$ python -q
>>> import numpy as np
>>> from numpy import linalg as LA
>>> np.set_printoptions(suppress=True, linewidth=200)
>>> def rnd(a):
...     return np.round(a, 2) + 0
... 
>>> A = np.loadtxt("test12.csv", delimiter=",")
>>> print(A)
[[ 1.  1.  1.  2.]
 [ 0.  2. -1.  2.]
 [ 0.  2. -1.  0.]
 [ 0.  2. -2. -1.]]
>>> x0 = np.array([3, 0, 3, 2])
>>> h1 = np.maximum(A @ x0, 0)
>>> print(h1)
[10.  1.  0.  0.]
>>> print(A * (h1 > 1e-9)[:, None])
[[ 1.  1.  1.  2.]
 [ 0.  2. -1.  2.]
 [ 0.  0. -0.  0.]
 [ 0.  0. -0. -0.]]
>>> hat = np.triu(np.array([[8, 9, 0, 0], [6, 5, 9, 0], [8, 5, 2, 8], [2, 8, 6, 2]]), 1) + np.eye(4)
>>> A2 = hat @ A @ LA.inv(hat)
>>> A2
array([[   1.,   10.,  -98.,  804.],
       [   0.,   20., -190., 1522.],
       [   0.,   18., -179., 1424.],
       [   0.,    2.,  -20.,  159.]])
>>> A.mean(axis=0)
array([ 0.25,  1.75, -0.75,  0.75])
>>> A - A[0]
array([[ 0.,  0.,  0.,  0.],
       [-1.,  1., -2.,  0.],
       [-1.,  1., -2., -2.],
       [-1.,  1., -3., -3.]])
>>> print(rnd(LA.svd(A, compute_uv=False)))
[4.27 3.28 0.95 0.3 ]
>>> A.sum(axis=1)
array([ 5.,  3.,  1., -1.])
>>> M = np.load("data.npy")
>>> M
array([[-1.49, -2.48, -3.46],
       [ 0.29,  0.49,  0.71],
       [-0.02, -0.04,  0.01],
       [ 0.89,  1.51,  2.09],
       [ 1.18,  2.  ,  2.77],
       [-1.53, -2.52, -3.52],
       [ 1.49,  2.5 ,  3.54],
       [ 0.6 ,  1.02,  1.36],
       [ 1.22,  2.  ,  2.81],
       [ 0.57,  1.01,  1.41],
       [-0.31, -0.52, -0.69],
       [ 0.02, -0.02, -0.01]])
>>> A2 = M / np.sqrt((M ** 2).mean(axis=1, keepdims=True))
>>> print(rnd(LA.norm(A2, axis=1)))
[1.73 1.73 1.73 1.73 1.73 1.73 1.73 1.73 1.73 1.73 1.73 1.73]
>>> LA.matrix_rank(M - M.mean(axis=1, keepdims=True))
np.int64(2)
>>> rng = np.random.default_rng(9170)
>>> idx = rng.permutation(3)
>>> A2 = M[:, idx] * rng.choice([-1, 1], 3)
>>> print(A2)
[[ 1.49 -2.48 -3.46]
 [-0.29  0.49  0.71]
 [ 0.02 -0.04  0.01]
 [-0.89  1.51  2.09]
 [-1.18  2.    2.77]
 [ 1.53 -2.52 -3.52]
 [-1.49  2.5   3.54]
 [-0.6   1.02  1.36]
 [-1.22  2.    2.81]
 [-0.57  1.01  1.41]
 [ 0.31 -0.52 -0.69]
 [-0.02 -0.02 -0.01]]
>>> left, _, vt = LA.svd(M.T @ A2)
>>> print(rnd(left @ vt))
[[-1.  0.  0.]
 [ 0.  1.  0.]
 [ 0.  0.  1.]]
>>> rnd(LA.norm(M[2], 1)), rnd(LA.norm(M[2], np.inf))
(np.float64(0.07), np.float64(0.04))
>>> rnd(LA.norm(M) ** 2 / LA.norm(M, 2) ** 2)
np.float64(1.0)
>>> rnd(LA.norm(M, "nuc"))
np.float64(10.35)
>>> rnd(LA.norm(M, axis=1))
array([4.51, 0.91, 0.05, 2.73, 3.61, 4.59, 4.58, 1.8 , 3.66, 1.83, 0.92, 0.03])
>>> rnd(M.mean(axis=0))
array([0.24, 0.41, 0.59])
>>> J = np.load("case19.npy")
>>> J
array([[-6,  0, -1,  0],
       [ 0, -4,  3, -1],
       [-1,  3, -6,  2],
       [ 0, -1,  2, -2]])
>>> J @ J
array([[ 37,  -3,  12,  -2],
       [ -3,  26, -32,  12],
       [ 12, -32,  50, -19],
       [ -2,  12, -19,   9]])
>>> np.trace(J)
np.int64(-18)
>>> LA.matrix_power(J, 4)
array([[ 1526,  -597,  1178,  -356],
       [ -597,  1853, -2696,  1034],
       [ 1178, -2696,  4029, -1529],
       [ -356,  1034, -1529,   590]])
>>> F = np.array([[27, -15, -24, 21],
...     [-15, 121, -6, -37],
...     [-24, -6, 136, 58],
...     [21, -37, 58, 69]])
>>> np.einsum("ii->", F)
np.int64(353)
>>> rnd(LA.eigvals(F))
array([  0.  ,  46.  , 126.96, 180.04])
>>> rnd(LA.eigvals(F).sum().real)
np.float64(353.0)
>>> np.einsum("ij,ji->", F, F)
np.int64(50649)
>>> np.kron(np.eye(2, dtype=int), F)
array([[ 27, -15, -24,  21,   0,   0,   0,   0],
       [-15, 121,  -6, -37,   0,   0,   0,   0],
       [-24,  -6, 136,  58,   0,   0,   0,   0],
       [ 21, -37,  58,  69,   0,   0,   0,   0],
       [  0,   0,   0,   0,  27, -15, -24,  21],
       [  0,   0,   0,   0, -15, 121,  -6, -37],
       [  0,   0,   0,   0, -24,  -6, 136,  58],
       [  0,   0,   0,   0,  21, -37,  58,  69]])
>>> rnd(LA.det(F[::-1]))
np.float64(0.0)
>>> np.abs(np.diag(LA.qr(F)[1])) > 1e-9
array([ True,  True,  True, False])
>>> np.unique(F.round(6), axis=0).shape
(4, 4)
>>> LA.lstsq(F[:-1].T, F[-1])[2]
np.int32(3)
>>> print(rnd(F @ LA.pinv(F) @ F))
[[ 27. -15. -24.  21.]
 [-15. 121.  -6. -37.]
 [-24.  -6. 136.  58.]
 [ 21. -37.  58.  69.]]
>>> rnd(np.trace(LA.pinv(F) @ F))
np.float64(3.0)
>>> W0 = (rng.random((5, 5)) < 0.3) + np.eye(5)
>>> W0 /= W0.sum(axis=1, keepdims=True)
>>> rnd(W0)
array([[0.33, 0.  , 0.  , 0.33, 0.33],
       [0.5 , 0.5 , 0.  , 0.  , 0.  ],
       [0.25, 0.25, 0.25, 0.25, 0.  ],
       [0.  , 0.  , 0.  , 1.  , 0.  ],
       [0.5 , 0.  , 0.  , 0.  , 0.5 ]])
>>> x0 = np.array([1, 0, 1, 2, -2])
>>> h1 = np.maximum(W0 @ x0, 0)
>>> rnd(np.tanh(W0 @ x0))
array([ 0.32,  0.46,  0.76,  0.96, -0.46])
>>> print(np.flatnonzero(h1 > 1e-9))
[0 1 2 3]
>>> rnd(W0 * (h1 > 1e-9)[:, None])
array([[0.33, 0.  , 0.  , 0.33, 0.33],
       [0.5 , 0.5 , 0.  , 0.  , 0.  ],
       [0.25, 0.25, 0.25, 0.25, 0.  ],
       [0.  , 0.  , 0.  , 1.  , 0.  ],
       [0.  , 0.  , 0.  , 0.  , 0.  ]])
>>> rnd((W0 + W0.T) / 2)
array([[0.33, 0.25, 0.12, 0.17, 0.42],
       [0.25, 0.5 , 0.12, 0.  , 0.  ],
       [0.12, 0.12, 0.25, 0.12, 0.  ],
       [0.17, 0.  , 0.12, 1.  , 0.  ],
       [0.42, 0.  , 0.  , 0.  , 0.5 ]])
>>> rnd(W0 @ W0)
array([[0.28, 0.  , 0.  , 0.44, 0.28],
       [0.42, 0.25, 0.  , 0.17, 0.17],
       [0.27, 0.19, 0.06, 0.4 , 0.08],
       [0.  , 0.  , 0.  , 1.  , 0.  ],
       [0.42, 0.  , 0.  , 0.17, 0.42]])
>>> rnd(LA.matrix_power(W0, 2))
array([[0.28, 0.  , 0.  , 0.44, 0.28],
       [0.42, 0.25, 0.  , 0.17, 0.17],
       [0.27, 0.19, 0.06, 0.4 , 0.08],
       [0.  , 0.  , 0.  , 1.  , 0.  ],
       [0.42, 0.  , 0.  , 0.17, 0.42]])
>>> np.allclose(W0 @ W0.T, W0.T @ W0)
False
>>> print(rnd(np.abs(LA.eigvals(W0)).max()))
1.0
